$ python -q
>>> import numpy as np
>>> import numpy.linalg as la
>>> np.set_printoptions(suppress=True, linewidth=100)
>>> data = np.load("m.npy")
>>> data.round(2)
array([[0.31, 0.35, 0.35],
       [0.3 , 0.5 , 0.2 ],
       [0.42, 0.32, 0.26]])
>>> data @ np.ones(3)
array([1., 1., 1.])
>>> np.round(np.sort(np.abs(la.eigvals(data)))[::-1], 2)
array([1.  , 0.17, 0.1 ])
>>> pr = np.eye(3)[1]
>>> for _ in range(6):
...     pr = pr @ data
...     print(pr.round(2))
... 
[0.3 0.5 0.2]
[0.33 0.42 0.26]
[0.33 0.4  0.26]
[0.33 0.4  0.27]
[0.33 0.4  0.27]
[0.33 0.4  0.27]
>>> rng = np.random.default_rng(555492)
>>> z = rng.permutation(3)
>>> Y = data[:, z] * rng.choice([-1, 1], 3)
>>> print(Y.round(2))
[[-0.35 -0.31  0.35]
 [-0.2  -0.3   0.5 ]
 [-0.26 -0.42  0.32]]
>>> left, _, VT = la.svd(data.T @ Y)
>>> z
array([2, 0, 1])
>>> np.round(la.lstsq(data, Y)[0], 2) + 0
array([[ 0., -1.,  0.],
       [ 0.,  0.,  1.],
       [-1.,  0.,  0.]])
>>> ev, evecs = la.eig(data)
>>> np.round(np.prod(ev), 2)
np.float64(-0.02)
>>> print(np.round(np.sort(la.eigvals(la.inv(data))), 2))
[-9.96  1.    5.84]
>>> np.round(np.sort(la.eigvals(data.T)), 2)
array([-0.1 ,  0.17,  1.  ])
>>> np.round(data @ evecs[:, 0] - ev[0] * evecs[:, 0], 2) + 0
array([0., 0., 0.])
>>> m1 = np.loadtxt("out4.csv", delimiter=",")
>>> m1
array([[1.  , 0.7 , 0.49, 0.34],
       [0.7 , 1.  , 0.7 , 0.49],
       [0.49, 0.7 , 1.  , 0.7 ],
       [0.34, 0.49, 0.7 , 1.  ]])
>>> x = np.ones(4)
>>> for _ in range(5):
...     x = m1 @ x
...     x /= la.norm(x)
...     print(round(x @ m1 @ x, 2))
... 
2.72
2.72
2.72
2.72
2.72
>>> x.round(2)
array([0.46, 0.54, 0.54, 0.46])
>>> round(float(la.eigvalsh(m1)[-1]), 2)
2.72
>>> L = la.cholesky(m1)
>>> np.round(L @ L.T, 2)
array([[1.  , 0.7 , 0.49, 0.34],
       [0.7 , 1.  , 0.7 , 0.49],
       [0.49, 0.7 , 1.  , 0.7 ],
       [0.34, 0.49, 0.7 , 1.  ]])
>>> print(np.round(np.diag(L) ** 2, 2))
[1.   0.51 0.51 0.51]
>>> L.round(2)
array([[1.  , 0.  , 0.  , 0.  ],
       [0.7 , 0.71, 0.  , 0.  ],
       [0.49, 0.5 , 0.71, 0.  ],
       [0.34, 0.35, 0.5 , 0.71]])
>>> np.round(np.prod(np.diag(L)) ** 2, 2), round(la.det(m1), 2)
(np.float64(0.13), np.float64(0.13))
>>> la.eigvalsh(m1).min() > 0
np.True_
